% ipython --no-banner

In [1]: import numpy as np

In [2]: np.set_printoptions(suppress=True, linewidth=120)

In [3]: m1 = np.load("block5.npy")

In [4]: m1
Out[4]: 
array([[ 0,  3,  3,  3,  7,  5,  7],
       [ 0,  0,  6,  8, -8, -1, -2],
       [ 0,  0,  0,  1,  9,  4, -3],
       [ 0,  0,  0,  0,  1,  6,  2],
       [ 0,  0,  0,  0,  0, -2,  0],
       [ 0,  0,  0,  0,  0,  0,  9],
       [ 0,  0,  0,  0,  0,  0,  0]])

In [5]: np.linalg.cond(m1) > 100
Out[5]: np.True_

In [6]: np.linalg.matrix_rank(m1, rtol=0.1)
Out[6]: np.int64(5)

In [7]: np.linalg.matrix_rank(m1 - m1[0, 0] * np.eye(7))
Out[7]: np.int64(6)

In [8]: m1 @ m1
Out[8]: 
array([[  0,   0,  18,  27,   6,  13,  36],
       [  0,   0,   0,   6,  62,  88, -11],
       [  0,   0,   0,   0,   1, -12,  38],
       [  0,   0,   0,   0,   0,  -2,  54],
       [  0,   0,   0,   0,   0,   0, -18],
       [  0,   0,   0,   0,   0,   0,   0],
       [  0,   0,   0,   0,   0,   0,   0]])

In [9]: [int(np.linalg.matrix_rank(np.linalg.matrix_power(m1, p))) for p in range(1, 8)]
Out[9]: [6, 5, 4, 3, 2, 1, 0]

In [10]: rk = np.linalg.matrix_rank(m1)

In [11]: rk
Out[11]: np.int64(6)

In [12]: N = np.linalg.svd(m1)[2][rk:].T

In [13]: N.shape
Out[13]: (7, 1)

In [14]: m1 @ N
Out[14]: 
array([[0.],
       [0.],
       [0.],
       [0.],
       [0.],
       [0.],
       [0.]])

In [15]: [int(np.linalg.matrix_rank(m1[:i])) for i in range(1, len(m1) + 1)]
Out[15]: [1, 2, 3, 4, 5, 6, 6]

In [16]: N @ N.T
Out[16]: 
array([[1., 0., 0., 0., 0., 0., 0.],
       [0., 0., 0., 0., 0., 0., 0.],
       [0., 0., 0., 0., 0., 0., 0.],
       [0., 0., 0., 0., 0., 0., 0.],
       [0., 0., 0., 0., 0., 0., 0.],
       [0., 0., 0., 0., 0., 0., 0.],
       [0., 0., 0., 0., 0., 0., 0.]])

In [17]: [int(np.linalg.matrix_rank(np.delete(m1, i, axis=0))) for i in range(7)]
Out[17]: [5, 5, 5, 5, 5, 5, 6]

In [18]: [int(np.linalg.matrix_rank(m1[:, :j + 1])) for j in range(7)]
Out[18]: [0, 1, 2, 3, 4, 5, 6]

In [19]: np.abs(np.diag(np.linalg.qr(m1)[1])) > 1e-9
Out[19]: array([False, False, False, False, False, False, False])

In [20]: round(float(np.trace(np.linalg.pinv(m1) @ m1)), 2)
Out[20]: 6.0

In [21]: try:
    ...:     np.linalg.inv(m1)
    ...: except np.linalg.LinAlgError as e:
    ...:     print(repr(e))
    ...: 
LinAlgError('Singular matrix')

In [22]: np.unique(m1.round(6), axis=0).shape
Out[22]: (7, 7)

In [23]: U, sig, Vh = np.linalg.svd(m1)

In [24]: evecs = Vh[:(sig > 1e-8).sum()]

In [25]: rng = np.random.default_rng(7388)

In [26]: x = m1[0] + 3 * m1[5] + rng.integers(2) * np.eye(7)[1]

In [27]: x
Out[27]: array([ 0.,  3.,  3.,  3.,  7.,  5., 34.])

In [28]: np.linalg.matrix_rank(np.vstack([m1, x]))
Out[28]: np.int64(6)

In [29]: np.round(evecs.T @ evecs, 2) + 0
Out[29]: 
array([[0., 0., 0., 0., 0., 0., 0.],
       [0., 1., 0., 0., 0., 0., 0.],
       [0., 0., 1., 0., 0., 0., 0.],
       [0., 0., 0., 1., 0., 0., 0.],
       [0., 0., 0., 0., 1., 0., 0.],
       [0., 0., 0., 0., 0., 1., 0.],
       [0., 0., 0., 0., 0., 0., 1.]])

In [30]: feats = np.loadtxt("run16.csv", delimiter=",")

In [31]: feats.round(2)
Out[31]: 
array([[0.33, 0.17, 0.17, 0.33],
       [0.5 , 0.25, 0.25, 0.  ],
       [0.33, 0.33, 0.17, 0.17],
       [0.33, 0.33, 0.  , 0.33]])

In [32]: # a transition matrix

In [33]: O, Rm = np.linalg.qr(feats)

In [34]: np.round(abs(Rm[0, 0]), 2), np.round(np.linalg.norm(feats[:, 0]), 2)
Out[34]: (np.float64(0.76), np.float64(0.76))

In [35]: np.round(O.T @ O, 2) + 0
Out[35]: 
array([[1., 0., 0., 0.],
       [0., 1., 0., 0.],
       [0., 0., 1., 0.],
       [0., 0., 0., 1.]])

In [36]: O.round(2) + 0
Out[36]: 
array([[-0.44, -0.34,  0.  , -0.83],
       [-0.65, -0.51,  0.  ,  0.55],
       [-0.44,  0.56, -0.71,  0.  ],
       [-0.44,  0.56,  0.71,  0.  ]])
